>>> import numpy as np
>>> from numpy import linalg as LA
>>> np.set_printoptions(suppress=True, linewidth=140)
>>> rd = lambda a: np.round(a, 3) + 0
>>> m1 = np.loadtxt("arr.csv", delimiter=",")
>>> rd(m1)
array([[0.5  , 0.125, 0.   , 0.375, 0.   ],
       [0.182, 0.364, 0.091, 0.273, 0.091],
       [0.222, 0.111, 0.444, 0.   , 0.222],
       [0.25 , 0.083, 0.25 , 0.25 , 0.167],
       [0.429, 0.   , 0.143, 0.   , 0.429]])
>>> # row-stochastic, so 1 is an eigenvalue
>>> vec = np.array([2, 2, 1, 2, -1])
>>> target = m1 @ vec
>>> rd(target)
array([2.   , 1.636, 0.889, 1.25 , 0.571])
>>> rd(LA.solve(m1, -1 * target))
array([-2., -2., -1., -2.,  1.])
>>> rd(LA.solve(m1, target))
array([ 2.,  2.,  1.,  2., -1.])
>>> rd(LA.solve(m1.T, m1[4]))
array([0., 0., 0., 0., 1.])
>>> feats = np.loadtxt("w.csv", delimiter=",")
>>> feats
array([[ 2.342,  0.971, -0.82 , -1.316,  5.67 ,  0.729,  1.114,  1.392],
       [ 0.398,  0.599,  0.901,  1.781, -0.488, -0.838,  1.121, -0.677],
       [-0.714,  2.189, -0.798, -5.133,  6.132, -1.181,  1.368, -0.724],
       [-3.612, -1.098,  2.254,  1.268, -4.123, -1.515, -0.311, -2.75 ],
       [ 1.255,  0.327,  1.254, -0.249, -1.502, -0.405,  4.088,  1.888],
       [-1.947,  0.582, -1.634,  5.151, -1.173, -0.419,  1.853,  1.497],
       [ 2.325, -0.955, -1.347,  0.561, -2.564, -0.924,  2.842, -2.423],
       [ 0.553,  2.069,  1.925,  3.089, -1.407,  1.26 , -3.228, -1.804],
       [-0.939, -0.657,  0.318,  1.274,  3.618,  2.683,  3.925, -0.47 ],
       [ 1.223, -0.767,  0.534,  0.099, -0.484, -0.472,  0.129, -1.088],
       [ 2.444, -2.501, -0.823, -2.845,  2.598,  1.449, -4.266, -0.309],
       [-4.361, -0.024,  1.584, -1.759,  0.044, -0.594, -0.812,  0.163],
       [-0.444,  0.585,  0.195,  2.415,  0.323,  0.667, -0.85 , -0.085],
       [ 2.097,  1.266, -3.022,  2.048,  0.535,  1.094,  0.292,  2.305],
       [-0.606, -1.207,  0.671,  1.278,  0.352,  0.188,  3.964,  1.234],
       [-0.06 ,  0.329,  1.345,  1.177,  0.752, -0.948,  0.252, -1.203],
       [-1.092,  0.151,  2.373, -1.017, -2.381,  1.018,  2.548,  0.551],
       [-1.179, -1.605,  3.03 ,  0.742,  0.686,  1.248, -0.399,  4.351],
       [ 0.038, -1.794, -0.031, -3.574,  5.216,  1.864,  0.175,  5.309],
       [-0.049,  0.72 , -1.035, -1.246,  6.333, -0.529, -1.013,  0.98 ],
       [-5.347, -2.137,  1.141,  0.974,  2.708,  2.   , -6.874,  0.575],
       [-0.975, -2.472, -0.55 , -0.325, -4.661, -1.29 , -1.339, -1.42 ],
       [ 2.946,  0.605, -0.59 ,  0.156, -4.138,  0.814, -1.875, -2.119],
       [ 0.171,  0.914,  1.303,  0.523, -2.989, -0.061,  0.841,  1.451],
       [-2.746,  0.548, -0.504,  0.102, -1.286,  4.664, -2.938,  0.243],
       [ 1.86 , -0.552,  0.1  ,  2.502,  3.845,  0.397,  2.419,  3.344],
       [-1.099, -0.046, -1.532, -4.207,  2.858, -2.63 , -2.69 ,  2.038],
       [-3.256,  3.299, -3.069, -3.453,  0.494, -0.921, -0.342,  1.954]])
>>> t3 = np.stack([feats, -1 * feats, feats[::-1]])
>>> rd(np.einsum("bij,cij->bc", t3, t3))
array([[ 1016.356, -1016.356,   134.603],
       [-1016.356,  1016.356,  -134.603],
       [  134.603,  -134.603,  1016.356]])
>>> LA.matrix_rank(t3.reshape(3, -1))
np.int64(2)
>>> t3.shape
(3, 28, 8)
>>> LA.matrix_rank(t3)
array([8, 8, 8])
